>>> import numpy as np
>>> np.set_printoptions(precision=3, suppress=True, linewidth=200)
>>> def rd(a):
...     return np.round(a, 3) + 0
... 
>>> X = np.array([[-4, 7, -1], [-9, -6, -4], [4, -2, 3]])
>>> ang = np.radians(135)
>>> Rm = np.eye(3)
>>> Rm[0, 0] = Rm[2, 2] = np.cos(ang)
>>> Rm[0, 2], Rm[2, 0] = -np.sin(ang), np.sin(ang)
>>> rd(Rm)
array([[-0.707,  0.   , -0.707],
       [ 0.   ,  1.   ,  0.   ],
       [ 0.707,  0.   , -0.707]])
>>> B = X @ Rm.T
>>> rd(np.abs(B - X).max(axis=0))
array([18.192,  0.   ,  2.293])
>>> Q, Rm = np.linalg.qr(X)
>>> np.trace(Q @ Q.T)
np.float64(3.0)
>>> Q.shape, Rm.shape
((3, 3), (3, 3))
>>> rd(Q.T @ Q)
array([[1., 0., 0.],
       [0., 1., 0.],
       [0., 0., 1.]])
>>> rd(np.abs(np.diag(Rm)))
array([10.63 ,  9.281,  1.409])
>>> rd(abs(Rm[0, 0])), rd(np.linalg.norm(X[:, 0]))
(np.float64(10.63), np.float64(10.63))
>>> rd(Q @ Rm)
array([[-4.,  7., -1.],
       [-9., -6., -4.],
       [ 4., -2.,  3.]])
>>> rng = np.random.default_rng(668)
>>> B = X + rng.integers(-2, 3, (3, 2)) @ rng.integers(-2, 3, (2, 3))
>>> B
array([[ -5,   5,  -1],
       [ -8, -10,  -4],
       [  4,  -8,   3]])
>>> np.abs(B - X).sum(axis=1)
array([3, 5, 6])
>>> hat = np.triu(np.array([[-3, -2, 1], [-1, 0, 0], [1, -2, 1]]), 1) + np.eye(3)
>>> B = hat @ X @ np.linalg.inv(hat)
>>> rd(np.poly(B))
array([   1.,    7.,   53., -139.])
>>> np.trace(B), np.trace(X)
(np.float64(-7.0), np.int64(-7))
>>> np.linalg.matrix_rank(B)
np.int64(3)
>>> rd(np.linalg.det(B))
np.float64(139.0)
>>> rd(np.linalg.eigvals(X))
array([-4.484+7.109j, -4.484-7.109j,  1.968+0.j   ])
>>> np.einsum("ij,ji->", X, X)
np.int64(-57)
>>> rd(np.linalg.det(2 * X)), rd(np.linalg.det(X))
(np.float64(1112.0), np.float64(139.0))
>>> data = np.load("mat.npy")
>>> data
array([[  0,   2, -10,  -1,  12],
       [ -2,   0,  11,   4,  -4],
       [ 10, -11,   0,   3,   3],
       [  1,  -4,  -3,   0,   2],
       [-12,   4,  -3,  -2,   0]])
>>> rd(np.linalg.norm(data, "nuc"))
np.float64(51.239)
>>> rd(np.linalg.norm(data, 2))
np.float64(19.731)
>>> rd(np.linalg.norm(data[2] - data[4]))
np.float64(27.423)
>>> rd(np.linalg.norm(data, axis=1))
array([15.78 , 12.53 , 15.46 ,  5.477, 13.153])
>>> z = rng.permutation(5)
>>> z
array([1, 4, 0, 3, 2])
>>> B = data[z][:, z]
>>> B
array([[  0,  -4,  -2,   4,  11],
       [  4,   0, -12,  -2,  -3],
       [  2,  12,   0,  -1, -10],
       [ -4,   2,   1,   0,  -3],
       [-11,   3,  10,   3,   0]])
>>> rd(np.linalg.det(B)), rd(np.linalg.det(data[z]))
(np.float64(0.0), np.float64(0.0))
>>> np.allclose(B, data)
False
>>> rd(np.sort(np.abs(np.linalg.eigvals(B))))
array([ 0.   ,  5.888,  5.888, 19.731, 19.731])
>>> r0, v = B[3], B[0]
>>> r0 @ v
np.int64(-43)
>>> r0 @ r0
np.int64(30)
>>> p = (r0 @ v) / (r0 @ r0) * r0
>>> np.linalg.matrix_rank(np.outer(r0, v))
np.int64(1)
>>> np.outer(r0, v)
array([[  0,  16,   8, -16, -44],
       [  0,  -8,  -4,   8,  22],
       [  0,  -4,  -2,   4,  11],
       [  0,   0,   0,   0,   0],
       [  0,  12,   6, -12, -33]])
>>> np.argsort(-np.linalg.norm(data, axis=0).round(6), kind="stable")[:3]
array([0, 2, 4])
>>> [round(float(x), 3) for x in np.linalg.svd(data, compute_uv=False)[:3]]
[19.731, 19.731, 5.888]
>>> np.linalg.matrix_rank(data, rtol=0.1)
np.int64(4)
>>> rd(np.linalg.norm(data, 2) / np.linalg.norm(data))
np.float64(0.678)
>>> np.unique(data.round(6), axis=0).shape
(5, 5)
>>> rd(np.trace(np.linalg.pinv(data) @ data))
np.float64(4.0)
>>> np.allclose(data[:-1].T @ np.linalg.lstsq(data[:-1].T, data[-1])[0], data[-1])
True
>>> J = np.load("w.npy")
>>> rd(J)
array([[-0.149, -0.386,  2.849,  2.632,  0.886],
       [-1.342, -0.982,  2.172, -2.822,  0.745],
       [-2.087,  1.844, -0.977,  0.307,  2.682],
       [-1.342,  2.641,  1.113, -0.07 , -2.445],
       [ 2.832,  2.124,  0.986, -1.006,  1.218]])
>>> rd(np.linalg.eigvals(J).sum().real)
np.float64(-0.961)
>>> rd(np.einsum("ij,ji->", J, J))
np.float64(-2.309)
>>> rd(np.einsum("ii->", J))
np.float64(-0.961)
>>> rd(np.linalg.det(2 * J)), rd(np.linalg.det(J))
(np.float64(32768.0), np.float64(1024.0))
>>> rd(np.linalg.det(J.T))
np.float64(1024.0)
>>> x = np.array([1, 2, 1, 3, 2])
>>> rhs = J @ x
>>> rd(rhs)
array([11.596, -8.11 ,  6.908, -0.048,  7.485])
>>> rd(np.linalg.solve(J.T, J[2]))
array([0., 0., 1., 0., 0.])
>>> hat = np.triu(np.array([[3, 2, 2, 0, 2],
...     [3, 3, 1, 0, 3],
...     [2, 2, 0, 1, 3],
...     [3, 1, 1, 0, 3],
...     [0, 1, 3, 0, 1]]), 1) + np.eye(5)
>>> B = hat @ J @ np.linalg.inv(hat)
>>> rd(np.trace(B)), rd(np.trace(J))
(np.float64(-0.961), np.float64(-0.961))
>>> z = rng.permutation(5)
>>> B = J[:, z] * rng.choice([-1, 1], 5)
>>> rd(B)
array([[ 2.849, -0.149, -0.886,  2.632, -0.386],
       [ 2.172, -1.342, -0.745, -2.822, -0.982],
       [-0.977, -2.087, -2.682,  0.307,  1.844],
       [ 1.113, -1.342,  2.445, -0.07 ,  2.641],
       [ 0.986,  2.832, -1.218, -1.006,  2.124]])
>>> Uu, _, Vh = np.linalg.svd(J.T @ B)
>>> z
array([2, 0, 4, 3, 1])
>>> rd(Uu @ Vh)
array([[ 0.,  1.,  0.,  0.,  0.],
       [ 0.,  0.,  0.,  0.,  1.],
       [ 1.,  0.,  0.,  0.,  0.],
       [ 0.,  0.,  0.,  1.,  0.],
       [ 0.,  0., -1.,  0.,  0.]])
>>> B = np.array([[3, -2], [-3, -2], [0, 3]])
>>> A = np.block([[np.zeros((3, 3)), B], [B.T, np.zeros((2, 2))]])
>>> A
array([[ 0.,  0.,  0.,  3., -2.],
       [ 0.,  0.,  0., -3., -2.],
       [ 0.,  0.,  0.,  0.,  3.],
       [ 3., -3.,  0.,  0.,  0.],
       [-2., -2.,  3.,  0.,  0.]])
>>> hat = np.triu(np.array([[2, 0, -2, -1, -1],
...     [-3, 1, 3, 0, -3],
...     [2, 1, -3, -1, -3],
...     [2, 3, -3, 2, 0],
...     [-1, 0, -1, 2, 3]]), 1) + np.eye(5)
>>> B = hat @ A @ np.linalg.inv(hat)
>>> hat @ A - A @ hat
array([[-1.,  5., -3.,  0., -6.],
       [ 6.,  6., -9.,  0.,  9.],
       [ 3.,  9., -9.,  0.,  0.],
       [ 0.,  0., 15.,  3., -6.],
       [ 0.,  0.,  2.,  1.,  1.]])
>>> B
array([[ -1.,   5., -20., -18., -54.],
       [  6.,   6., -15., -12., -14.],
       [  3.,   9., -30., -27., -57.],
       [  3.,  -3.,  15.,  18.,  39.],
       [ -2.,  -2.,   5.,   3.,   7.]])
>>> Uu, s, Vh = np.linalg.svd(A)
>>> V = Vh[:(s > 1e-8).sum()]
>>> x = A[2] + 4 * A[0] + rng.integers(2) * np.eye(5)[1]
>>> x
array([ 0.,  0.,  0., 12., -5.])
>>> np.linalg.matrix_rank(np.vstack([A, x]))
np.int64(4)
>>> rd(np.diag(V.T @ V))
array([0.735, 0.735, 0.529, 1.   , 1.   ])
>>> rd(np.linalg.norm(x - V.T @ V @ x))
np.float64(0.0)
>>> rd(V.T @ V)
array([[ 0.735, -0.265, -0.353,  0.   ,  0.   ],
       [-0.265,  0.735, -0.353,  0.   ,  0.   ],
       [-0.353, -0.353,  0.529,  0.   ,  0.   ],
       [ 0.   ,  0.   ,  0.   ,  1.   ,  0.   ],
       [ 0.   ,  0.   ,  0.   ,  0.   ,  1.   ]])
